$ ipython --no-banner

In [1]: import numpy as np

In [2]: from numpy import linalg as LA

In [3]: np.set_printoptions(precision=2, suppress=True, linewidth=200, sign=" ")

In [4]: J = np.arange(112).reshape(16, 7) + 5

In [5]: J
Out[5]: 
array([[   5,    6,    7,    8,    9,   10,   11],
       [  12,   13,   14,   15,   16,   17,   18],
       [  19,   20,   21,   22,   23,   24,   25],
       [  26,   27,   28,   29,   30,   31,   32],
       [  33,   34,   35,   36,   37,   38,   39],
       [  40,   41,   42,   43,   44,   45,   46],
       [  47,   48,   49,   50,   51,   52,   53],
       [  54,   55,   56,   57,   58,   59,   60],
       [  61,   62,   63,   64,   65,   66,   67],
       [  68,   69,   70,   71,   72,   73,   74],
       [  75,   76,   77,   78,   79,   80,   81],
       [  82,   83,   84,   85,   86,   87,   88],
       [  89,   90,   91,   92,   93,   94,   95],
       [  96,   97,   98,   99,  100,  101,  102],
       [ 103,  104,  105,  106,  107,  108,  109],
       [ 110,  111,  112,  113,  114,  115,  116]])

In [6]: # rows and columns are dependent

In [7]: C2 = np.cov(J, rowvar=False)

In [8]: C2.shape
Out[8]: (7, 7)

In [9]: np.corrcoef(J[:, 4], J[:, 6])[0, 1]
Out[9]: np.float64(1.0)

In [10]: np.argsort(-J.std(axis=0).round(6), kind="stable")
Out[10]: array([ 0,  1,  2,  3,  4,  5,  6])

In [11]: np.median(J, axis=0)
Out[11]: array([ 57.5,  58.5,  59.5,  60.5,  61.5,  62.5,  63.5])

In [12]: print(np.corrcoef(J.T))
[[ 1.  1.  1.  1.  1.  1.  1.]
 [ 1.  1.  1.  1.  1.  1.  1.]
 [ 1.  1.  1.  1.  1.  1.  1.]
 [ 1.  1.  1.  1.  1.  1.  1.]
 [ 1.  1.  1.  1.  1.  1.  1.]
 [ 1.  1.  1.  1.  1.  1.  1.]
 [ 1.  1.  1.  1.  1.  1.  1.]]

In [13]: C2
Out[13]: 
array([[ 1110.67,  1110.67,  1110.67,  1110.67,  1110.67,  1110.67,  1110.67],
       [ 1110.67,  1110.67,  1110.67,  1110.67,  1110.67,  1110.67,  1110.67],
       [ 1110.67,  1110.67,  1110.67,  1110.67,  1110.67,  1110.67,  1110.67],
       [ 1110.67,  1110.67,  1110.67,  1110.67,  1110.67,  1110.67,  1110.67],
       [ 1110.67,  1110.67,  1110.67,  1110.67,  1110.67,  1110.67,  1110.67],
       [ 1110.67,  1110.67,  1110.67,  1110.67,  1110.67,  1110.67,  1110.67],
       [ 1110.67,  1110.67,  1110.67,  1110.67,  1110.67,  1110.67,  1110.67]])

In [14]: Xs = J - J.mean(axis=0)

In [15]: vecs = LA.svd(Xs)[2][:2]

In [16]: out = Xs - Xs @ vecs.T @ vecs

In [17]: np.diag(vecs.T @ vecs)
Out[17]: array([ 1.  ,  0.17,  0.17,  0.17,  0.17,  0.17,  0.17])

In [18]: np.round(np.cov(Xs @ vecs.T, rowvar=False), 2) + 0
Out[18]: 
array([[ 7774.67,     0.  ],
       [    0.  ,     0.  ]])

In [19]: out = J / np.sqrt((J ** 2).mean(axis=1, keepdims=True))

In [20]: out[9]
Out[20]: array([ 0.96,  0.97,  0.99,  1.  ,  1.01,  1.03,  1.04])

In [21]: LA.matrix_rank(out) == LA.matrix_rank(J)
Out[21]: np.True_

In [22]: J - J.mean(axis=1, keepdims=True)
Out[22]: 
array([[-3., -2., -1.,  0.,  1.,  2.,  3.],
       [-3., -2., -1.,  0.,  1.,  2.,  3.],
       [-3., -2., -1.,  0.,  1.,  2.,  3.],
       [-3., -2., -1.,  0.,  1.,  2.,  3.],
       [-3., -2., -1.,  0.,  1.,  2.,  3.],
       [-3., -2., -1.,  0.,  1.,  2.,  3.],
       [-3., -2., -1.,  0.,  1.,  2.,  3.],
       [-3., -2., -1.,  0.,  1.,  2.,  3.],
       [-3., -2., -1.,  0.,  1.,  2.,  3.],
       [-3., -2., -1.,  0.,  1.,  2.,  3.],
       [-3., -2., -1.,  0.,  1.,  2.,  3.],
       [-3., -2., -1.,  0.,  1.,  2.,  3.],
       [-3., -2., -1.,  0.,  1.,  2.,  3.],
       [-3., -2., -1.,  0.,  1.,  2.,  3.],
       [-3., -2., -1.,  0.,  1.,  2.,  3.],
       [-3., -2., -1.,  0.,  1.,  2.,  3.]])

In [23]: data = np.loadtxt("mat.csv", delimiter=",")

In [24]: data
Out[24]: 
array([[ 0.,  0.,  0.,  0.,  0.,  0.,  0.,  0.,  0.,  0.,  0.,  0.,  0.],
       [ 3.,  3.,  0.,  0.,  0.,  0.,  0.,  0.,  0.,  0.,  0.,  0.,  0.],
       [ 0.,  0.,  1.,  0.,  0.,  0.,  0.,  0.,  0.,  0.,  0.,  0.,  0.],
       [ 1.,  2.,  3.,  3.,  0.,  0.,  0.,  0.,  0.,  0.,  0.,  0.,  0.],
       [ 0.,  0.,  1.,  3.,  1.,  0.,  0.,  0.,  0.,  0.,  0.,  0.,  0.],
       [ 1.,  1.,  0.,  0.,  0.,  2.,  0.,  0.,  0.,  0.,  0.,  0.,  0.],
       [ 0.,  3.,  0.,  1.,  1.,  2.,  1.,  0.,  0.,  0.,  0.,  0.,  0.],
       [ 3.,  2.,  2.,  1.,  0.,  1.,  2.,  2.,  0.,  0.,  0.,  0.,  0.],
       [ 1.,  2.,  0.,  1.,  1.,  0.,  1.,  0.,  0.,  0.,  0.,  0.,  0.],
       [ 0.,  1.,  0.,  1.,  0.,  1.,  2.,  2.,  0.,  0.,  0.,  0.,  0.],
       [ 3.,  1.,  1.,  2.,  2.,  1.,  3.,  1.,  1.,  1.,  2.,  0.,  0.],
       [ 2.,  0.,  2.,  3.,  0.,  3.,  0.,  0.,  1.,  1.,  3.,  1.,  0.],
       [ 2.,  2.,  3.,  0.,  3.,  2.,  2.,  2.,  1.,  2.,  2.,  0.,  2.]])

In [25]: np.allclose(data[:-1].T @ LA.lstsq(data[:-1].T, data[-1])[0], data[-1])
Out[25]: False

In [26]: np.abs(np.diag(LA.qr(data)[1])) > 1e-9
Out[26]: array([ True,  True,  True,  True,  True,  True,  True,  True,  True,  True,  True, False, False])

In [27]: rng = np.random.default_rng(85033)

In [28]: out = data + rng.integers(-2, 3, (13, 11)) @ rng.integers(-2, 3, (11, 13))

In [29]: out
Out[29]: 
array([[  8.,   5.,  10.,   8.,  -7.,  -5.,  -6.,  -9.,   7.,  -2.,   2.,  -5.,  -4.],
       [  6.,   6.,  -4., -16.,  17.,   5.,   0.,   5., -15., -18.,  -8.,   3.,  -3.],
       [ -6.,   1.,   0.,  -6.,   4.,   1.,   2.,   3.,  -9.,   2.,  -2.,   7.,  -4.],
       [ -7.,   4.,   5.,   2.,  -5.,  -9.,  -1.,  -7.,  -1.,  -9.,  -7.,  -6.,  -5.],
       [ -5.,   4.,  -3.,  -4.,   2.,   4.,  -8.,  -2., -12.,   5.,   1.,  10.,   6.],
       [ -2.,  14.,   9.,   3.,   7.,  11.,  -6.,  -4.,  -8.,  -4.,   3.,   4.,  -2.],
       [ -6.,   6.,   1.,   4., -10.,  -5.,  -5.,  -6.,   4.,  -2.,  -5.,  -2.,  -7.],
       [ 13.,   0.,   5.,   4.,   4.,   7.,   7.,   1.,   6.,   6.,  10.,  -2.,   9.],
       [ -4.,  15.,   5.,  -9.,  10.,   6.,  -4.,  -7., -12., -17.,  -3.,   4.,  -7.],
       [  1.,   7.,   6.,   2.,   2.,   4.,   6.,   6.,  -3.,  -7.,   3.,   3., -12.],
       [ 12.,   7.,   9.,   8.,   2.,  -2.,   4.,  -2.,  11.,  -5.,   5., -14.,  -1.],
       [  3.,  -3.,  -2.,   9.,   1.,   3.,   0.,   7.,   4.,   5.,   2.,  -5.,   7.],
       [ -3.,   0.,  -1.,  -1.,  -4.,  -5.,  -1.,   3.,   0.,   4.,  -4.,   1.,  -2.]])

In [30]: np.abs(out - data).sum(axis=1)
Out[30]: array([  78.,  100.,   48.,   63.,   69.,   75.,   63.,   67.,  103.,   55.,   70.,   43.,   44.])
